>>> import numpy as np
>>> import numpy.linalg as la
>>> np.set_printoptions(precision=3, suppress=True, linewidth=140, sign=" ")
>>> Y = np.array([[0, 1, 5]])
>>> K = np.block([[np.zeros((1, 1)), Y], [Y.T, np.zeros((3, 3))]])
>>> print(K)
[[ 0.  0.  1.  5.]
 [ 0.  0.  0.  0.]
 [ 1.  0.  0.  0.]
 [ 5.  0.  0.  0.]]
>>> Uu, sigma, Vh = la.svd(K)
>>> print(sigma.round(3) + 0)
[ 5.099  5.099  0.     0.   ]
>>> print(np.argmax(sigma[:-1] / (sigma[1:] + 1e-6)) + 1)
2
>>> Y = Uu[:, :2] @ np.diag(sigma[:2]) @ Vh[:2]
>>> print(la.matrix_rank(Y))
2
>>> rank = la.matrix_rank(K)
>>> print(rank)
2
>>> ns = la.svd(K)[2][rank:].T
>>> print(la.matrix_rank(K.T @ K), la.matrix_rank(K @ K.T))
2 2
>>> print(np.allclose(K @ ns, 0))
True
>>> print(ns.shape)
(4, 2)
>>> W0 = np.array([[0.0, 0.0, 0.0], [2.0, 1.0, 0.0], [0.0, 0.0, 1.0]])
>>> P = np.triu(np.array([[-1, 4, -3], [-1, -1, 4], [-1, 4, 5]]), 1) + np.eye(3)
>>> Y = P @ W0 @ la.inv(P)
>>> print(np.round(np.poly(Y), 3) + 0)
[ 1. -2.  1.  0.]
>>> print(P @ W0 - W0 @ P)
[[ 8.  4. -3.]
 [ 0. -8.  6.]
 [ 0.  0.  0.]]
>>> print(la.matrix_rank(Y))
2
>>> C = np.sign(np.array([[-7, 4, -1], [3, 8, 2], [-2, -6, -1]]))
>>> Y = (np.tril(C, -1) + np.eye(3)) @ (np.triu(C, 1) + np.eye(3))
>>> vals = np.array([3, 0, 2])
>>> J = np.rint(Y * vals @ la.inv(Y)) + 0
>>> print(J)
[[ 6.  1.  4.]
 [ 6.  3.  6.]
 [-6. -1. -4.]]
>>> rank = la.matrix_rank(J)
>>> print(rank)
2
>>> ns = la.svd(J)[2][rank:].T
>>> print(la.matrix_rank(J.T @ J), la.matrix_rank(J @ J.T))
2 2
>>> print(np.allclose(J @ ns, 0))
True
>>> print([int(la.matrix_rank(np.delete(J, i, axis=0))) for i in range(3)])
[2, 1, 2]
>>> print(np.round(J @ ns, 3) + 0)
[[ 0.]
 [ 0.]
 [ 0.]]
>>> M = np.cumsum(np.array([[0, 2, 1],
...     [-2, -2, -8],
...     [0, 3, 4],
...     [-3, 8, -7],
...     [3, 0, -4],
...     [-6, 3, 2],
...     [0, -3, -8],
...     [3, -3, -1],
...     [5, -3, 9],
...     [4, 3, -8],
...     [-9, -5, -5],
...     [6, -4, 4],
...     [2, 6, -3],
...     [4, 0, 6],
...     [-7, 5, -4],
...     [-1, -8, 3],
...     [-7, 9, 8],
...     [1, 7, -2],
...     [8, 5, -3],
...     [8, -2, -8],
...     [2, 0, 9],
...     [-2, 8, -2],
...     [-8, -3, 3],
...     [3, -9, -1]]), axis=0)
>>> print(M)
[[  0   2   1]
 [ -2   0  -7]
 [ -2   3  -3]
 [ -5  11 -10]
 [ -2  11 -14]
 [ -8  14 -12]
 [ -8  11 -20]
 [ -5   8 -21]
 [  0   5 -12]
 [  4   8 -20]
 [ -5   3 -25]
 [  1  -1 -21]
 [  3   5 -24]
 [  7   5 -18]
 [  0  10 -22]
 [ -1   2 -19]
 [ -8  11 -11]
 [ -7  18 -13]
 [  1  23 -16]
 [  9  21 -24]
 [ 11  21 -15]
 [  9  29 -17]
 [  1  26 -14]
 [  4  17 -15]]
>>> Xs = M - M.mean(axis=0)
>>> vecs = la.svd(Xs)[2][:1]
>>> Y = Xs - Xs @ vecs.T @ vecs
>>> print(np.cov(Xs @ vecs.T, rowvar=False))
79.74889728887963
